$ python -q
>>> import numpy as np
>>> import numpy.linalg as la
>>> np.set_printoptions(suppress=True, linewidth=200)
>>> ang = np.deg2rad(120)
>>> E = np.eye(4)
>>> E[np.ix_([3, 2], [3, 2])] = [[np.cos(ang), -np.sin(ang)], [np.sin(ang), np.cos(ang)]]
>>> print(E.round(2))
[[ 1.    0.    0.    0.  ]
 [ 0.    1.    0.    0.  ]
 [ 0.    0.   -0.5   0.87]
 [ 0.    0.   -0.87 -0.5 ]]
>>> rng = np.random.default_rng(22875)
>>> lab = rng.permutation(4)
>>> lab
array([2, 0, 1, 3])
>>> B = E[lab][:, lab]
>>> B.round(2)
array([[-0.5 ,  0.  ,  0.  ,  0.87],
       [ 0.  ,  1.  ,  0.  ,  0.  ],
       [ 0.  ,  0.  ,  1.  ,  0.  ],
       [-0.87,  0.  ,  0.  , -0.5 ]])
>>> np.allclose(B, E)
False
>>> np.round(np.diag(B), 2)
array([-0.5,  1. ,  1. , -0.5])
>>> B = la.invert(E)
Traceback (most recent call last):
  File "<python-input-14>", line 1, in <module>
    B = la.invert(E)
        ^^^^^^^^^
AttributeError: module 'numpy.linalg' has no attribute 'invert'
>>> B = la.inv(E)
>>> np.round(la.det(E) * B, 2)
array([[ 1.  ,  0.  ,  0.  ,  0.  ],
       [ 0.  ,  1.  ,  0.  ,  0.  ],
       [-0.  , -0.  , -0.5 , -0.87],
       [ 0.  ,  0.  ,  0.87, -0.5 ]])
>>> np.allclose(B, E.T)
True
>>> print(np.round(la.inv(B), 2))
[[ 1.    0.    0.    0.  ]
 [ 0.    1.    0.    0.  ]
 [ 0.    0.   -0.5   0.87]
 [-0.   -0.   -0.87 -0.5 ]]
>>> round(la.cond(E), 2)
np.float64(1.0)
>>> round(la.det(E) * la.det(B), 2)
np.float64(1.0)
>>> ang = np.radians(72)
>>> R = np.eye(4)
>>> R[1, 1] = R[2, 2] = np.cos(ang)
>>> R[1, 2], R[2, 1] = -np.sin(ang), np.sin(ang)
>>> R.round(2)
array([[ 1.  ,  0.  ,  0.  ,  0.  ],
       [ 0.  ,  0.31, -0.95,  0.  ],
       [ 0.  ,  0.95,  0.31,  0.  ],
       [ 0.  ,  0.  ,  0.  ,  1.  ]])
>>> B = E @ R.T
>>> np.allclose(E @ E.T, B @ B.T)
True
>>> print(np.round(np.abs(B - E).max(axis=0), 2))
[0.   0.82 0.95 0.  ]
>>> np.allclose(la.norm(E, axis=1), la.norm(B, axis=1))
True
>>> np.round(la.svd(E, compute_uv=False), 2), np.round(la.svd(B, compute_uv=False), 2)
(array([1., 1., 1., 1.]), array([1., 1., 1., 1.]))
>>> A = np.load("block9.npy")
>>> A
array([[0, 1, 1, 0, 0, 0],
       [1, 0, 1, 0, 0, 0],
       [1, 1, 0, 0, 0, 0],
       [0, 0, 0, 0, 0, 1],
       [0, 0, 0, 0, 0, 0],
       [0, 0, 0, 1, 0, 0]])
>>> w1 = np.array([[1, 3, 0, 3, 2, 1],
...     [0, 3, 0, 3, 0, 1],
...     [1, 1, 1, 1, 1, 2],
...     [2, 2, 1, 3, 0, 1],
...     [0, 2, 2, 3, 0, 1],
...     [1, 1, 2, 1, 0, 2]])
>>> b = np.array([3, 3, 1, 3, 3, 1])
>>> hid = np.maximum(A @ w1 + b, 0)
>>> hid
array([[4, 7, 2, 7, 4, 4],
       [5, 7, 2, 7, 6, 4],
       [4, 9, 1, 9, 5, 3],
       [4, 4, 3, 4, 3, 3],
       [3, 3, 1, 3, 3, 1],
       [5, 5, 2, 6, 3, 2]])
>>> (hid > 0).mean(axis=0)
array([1., 1., 1., 1., 1., 1.])
>>> Z = np.array([[0, 0], [2, 2], [1, 1], [1, 3], [3, 3], [2, 0]])
>>> w1 @ Z
array([[17, 21],
       [11, 15],
       [11,  9],
       [10, 14],
       [11, 15],
       [ 9,  7]])
>>> hid @ Z
array([[43, 49],
       [49, 55],
       [49, 61],
       [30, 32],
       [21, 25],
       [31, 39]])
>>> (hid @ Z).round(6).argmax(axis=1)
array([1, 1, 1, 1, 1, 1])
>>> x0 = np.array([1, 1, 0, 0])
>>> target = E @ x0
>>> target
array([1., 1., 0., 0.])
>>> print(np.round(la.solve(E, target + E[:, 3]), 2))
[ 1.  1. -0.  1.]
>>> np.round(la.solve(E, target), 2)
array([ 1.,  1., -0.,  0.])
>>> np.trace(A @ A @ A) // 6
np.int64(1)
>>> A.sum(axis=0)
array([2, 2, 2, 1, 0, 1])
>>> L = np.diag(A.sum(axis=1)) - A
>>> L
array([[ 2, -1, -1,  0,  0,  0],
       [-1,  2, -1,  0,  0,  0],
       [-1, -1,  2,  0,  0,  0],
       [ 0,  0,  0,  1,  0, -1],
       [ 0,  0,  0,  0,  0,  0],
       [ 0,  0,  0, -1,  0,  1]])
>>> (la.eigvalsh(L) < 1e-8).sum()
np.int64(3)
>>> np.round(la.eigvalsh(L), 2) + 0
array([0., 0., 0., 2., 3., 3.])
>>> print(la.matrix_rank(L))
3
>>> L @ np.ones(6)
array([0., 0., 0., 0., 0., 0.])
>>> left, s, vt = la.svd(A)
>>> vecs = vt[:(s > 1e-8).sum()]
>>> x0 = A[4] + 5 * A[0] + rng.integers(2) * np.eye(6)[2]
>>> print(x0)
[0. 5. 5. 0. 0. 0.]
>>> round(float(la.norm(x0 - vecs.T @ vecs @ x0)), 2)
0.0
>>> print(np.allclose(vecs.T @ vecs @ x0, x0))
True
>>> print(np.round(vecs.T @ vecs, 2) + 0)
[[1. 0. 0. 0. 0. 0.]
 [0. 1. 0. 0. 0. 0.]
 [0. 0. 1. 0. 0. 0.]
 [0. 0. 0. 1. 0. 0.]
 [0. 0. 0. 0. 0. 0.]
 [0. 0. 0. 0. 0. 1.]]
